$ ipython --no-banner

In [1]: import numpy as np

In [2]: np.set_printoptions(precision=2, suppress=True, linewidth=120, sign=" ")

In [3]: rng = np.random.default_rng(90875)

In [4]: idx = rng.integers(0, 2, 5)

In [5]: E = np.array([[7, 8, 2, -9, -3],
   ...:     [-7, 7, -5, 1, 5],
   ...:     [-8, 3, -3, -7, 2],
   ...:     [9, -5, -8, -5, -3],
   ...:     [-8, 4, 0, 6, -6]]) * (idx[:, None] == idx)

In [6]: E
Out[6]: 
array([[ 7,  0,  2,  0,  0],
       [ 0,  7,  0,  1,  5],
       [-8,  0, -3,  0,  0],
       [ 0, -5,  0, -5, -3],
       [ 0,  4,  0,  6, -6]])

In [7]: B = np.linalg.inv(E)

In [8]: np.round(np.linalg.slogdet(E)[0], 2)
Out[8]: np.float64(-1.0)

In [9]: np.allclose(B, E.T)
Out[9]: False

In [10]: print(np.round(np.linalg.det(E) * np.linalg.det(B), 2))
1.0

In [11]: print(np.linalg.inv(B))
[[ 7. -0.  2. -0. -0.]
 [ 0.  7.  0.  1.  5.]
 [-8. -0. -3. -0. -0.]
 [-0. -5. -0. -5. -3.]
 [-0.  4. -0.  6. -6.]]

In [12]: np.round(np.linalg.cond(E), 2)
Out[12]: np.float64(26.13)

In [13]: O, V = np.linalg.qr(E[:, :3])[0], np.linalg.qr(E[:, 3:])[0]

In [14]: s = np.linalg.svd(O.T @ V, compute_uv=False)

In [15]: s.round(2) + 0
Out[15]: array([ 0.92,  0.  ])

In [16]: np.round(np.linalg.norm(O @ O.T - V @ V.T, 2), 2)
Out[16]: np.float64(1.0)

In [17]: (s > 0.9).sum()
Out[17]: np.int64(1)

In [18]: np.degrees(np.arccos(s.clip(0, 1)))
Out[18]: array([ 23.73,  90.  ])

In [19]: r0 = np.array([2, 3, 1])

In [20]: np.convolve(E[1], r0)
Out[20]: array([  0,  14,  21,   9,  13,  16,   5])

In [21]: np.polyval(r0, E[1])
Out[21]: array([   1,  120,    1,    6,   66])

In [22]: np.cross(E[1, :3], E[0, :3])
Out[22]: array([ 14,   0, -49])

In [23]: np.array([np.convolve(row, r0, "same") for row in E])
Out[23]: 
array([[ 21,  11,   6,   2,   0],
       [ 14,  21,   9,  13,  16],
       [-24, -14,  -9,  -3,   0],
       [-10, -15, -15, -21, -14],
       [  8,  12,  16,   6, -12]])
